% python3 -q
>>> import numpy as np
>>> np.set_printoptions(precision=2, suppress=True, linewidth=100, floatmode="fixed")
>>> def tidy(a):
...     return np.round(a, 2) + 0
... 
>>> J = np.load("w.npy")
>>> J
array([[-9, -7,  0,  0,  0,  0],
       [-1, -9,  0,  0,  0,  0],
       [-5,  4,  0,  0,  0,  0],
       [ 0,  0, -9, -7,  0,  0],
       [ 0,  0, -1, -9,  0,  0],
       [ 0,  0, -5,  4,  0,  0],
       [ 0,  0,  0,  0, -9, -7],
       [ 0,  0,  0,  0, -1, -9],
       [ 0,  0,  0,  0, -5,  4]])
>>> M2 = np.c_[J[:, :2] @ np.array([[9, 2], [5, 0]]), np.array([-7, -5, -6, -5, 4, 1, -4, 5, 2])]
>>> M2
array([[-116,  -18,   -7],
       [ -54,   -2,   -5],
       [ -25,  -10,   -6],
       [   0,    0,   -5],
       [   0,    0,    4],
       [   0,    0,    1],
       [   0,    0,   -4],
       [   0,    0,    5],
       [   0,    0,    2]])
>>> np.linalg.matrix_rank(M2)
np.int64(3)
>>> tidy(np.linalg.lstsq(J, M2[:, 0])[0])
array([9.00, 5.00, 0.00, 0.00, 0.00, 0.00])
>>> tidy(np.linalg.norm(np.linalg.qr(J)[0].T @ M2, axis=0) ** 2 / ((M2 ** 2).sum(axis=0) + 1e-12))
array([1.00, 1.00, 0.58])
>>> np.linalg.matrix_rank(np.c_[J, M2])
np.int64(7)
>>> x0 = np.array([3, 4, 4, 3, 1, 5])
>>> target = J @ x0
>>> tidy(np.linalg.lstsq(J, target)[0])
array([3.00, 4.00, 4.00, 3.00, 1.00, 5.00])
>>> tidy(np.linalg.solve(J.T @ J, J.T @ target))
array([3.00, 4.00, 4.00, 3.00, 1.00, 5.00])
>>> target
array([-55, -39,   1, -57, -31,  -8, -44, -46,  15])
>>> rng = np.random.default_rng(101)
>>> target = target + 0.3 * rng.normal(size=9)
>>> tidy(target)
array([-55.24, -39.61,   1.18, -56.78, -31.09,  -7.89, -43.49, -45.68,  15.21])
>>> coef, *_ = np.linalg.lstsq(J, target)
>>> coef.round()
array([3.00, 4.00, 4.00, 3.00, 1.00, 5.00])
>>> tidy(coef)
array([2.99, 4.06, 3.97, 3.01, 0.95, 4.98])
>>> arr = np.array([[0, 0, 1], [0, 1, 0], [1, 0, 0]])
>>> arr
array([[0, 0, 1],
       [0, 1, 0],
       [1, 0, 0]])
>>> # columns are unit length and at right angles
>>> ev, evecs = np.linalg.eigh(arr)
>>> np.unique(ev.round(6) + 0, return_counts=True)[1]
array([1, 2])
>>> tidy(evecs @ np.diag(ev) @ evecs.T)
array([[0.00, 0.00, 1.00],
       [0.00, 1.00, 0.00],
       [1.00, 0.00, 0.00]])
>>> ev.sum(), np.trace(arr)
(np.float64(1.0), np.int64(1))
>>> tidy(evecs.T @ arr @ evecs)
array([[-1.00,  0.00,  0.00],
       [ 0.00,  1.00,  0.00],
       [ 0.00,  0.00,  1.00]])
>>> A = np.load("block16.npy")
>>> A
array([[-16.15, -16.17,  -3.99,  -8.05, -19.98, -16.24,   0.09,  -0.15],
       [-15.98, -15.73,  -3.66,  -7.92, -19.78, -16.03,   0.21,  -0.02],
       [  3.81,   4.32,   1.41,   1.75,   4.92,   4.21,  -0.20,  -0.18],
       [ 16.09,  16.09,   3.66,   7.88,  20.24,  15.87,   0.30,  -0.39],
       [  8.20,   7.83,   1.81,   4.53,   9.94,   8.22,  -0.40,  -0.03],
       [ -0.15,   0.01,   0.29,   0.36,   0.36,  -0.28,  -0.34,  -0.05],
       [  0.04,   0.03,   0.09,   0.30,  -0.08,   0.35,   0.26,   0.19],
       [ 19.86,  20.22,   4.56,   9.31,  24.99,  20.39,   0.26,  -0.07],
       [-12.05, -12.28,  -3.51,  -5.78, -15.30, -12.11,   0.09,  -0.40]])
>>> M2 = np.c_[A[:, :6] @ np.array([[0, 3, -3, -1, -2, -2],
...     [2, 1, -2, -1, 2, 3],
...     [-3, 2, 2, -2, -3, 3],
...     [1, 0, 3, 2, 0, -1],
...     [2, 1, 3, -2, 0, -2],
...     [-3, 1, -1, 0, 3, -2]]), np.array([-2, -2, 0, 0, 2, -3, 2, -1, -3])]
>>> tidy(M2)
array([[ -19.66, -108.82,    4.96,   64.16,  -36.79,   52.31,   -2.00],
       [ -19.87, -106.80,    5.01,   62.75,  -36.61,   53.33,   -2.00],
       [   3.37,   27.70,   -1.45,  -17.29,    9.42,  -10.44,    0.00],
       [  21.95,  107.79,   -4.64,  -64.22,   36.63,  -53.03,    0.00],
       [   9.98,   54.21,   -1.45,  -30.47,   18.49,  -28.33,    2.00],
       [   1.07,    0.22,    3.45,   -0.44,   -1.39,    0.68,   -3.00],
       [  -1.12,    0.60,    0.31,    0.51,    0.76,   -0.56,    2.00],
       [  24.88,  134.30,   -8.39,  -80.56,   48.21,  -65.45,   -1.00],
       [ -14.08,  -82.86,    2.56,   50.39,  -26.26,   37.33,   -3.00]])
>>> tidy(np.linalg.lstsq(A, M2[:, 0])[0])
array([ 0.00,  2.00, -3.00,  1.00,  2.00, -3.00,  0.00,  0.00])
>>> np.linalg.matrix_rank(M2)
np.int64(7)
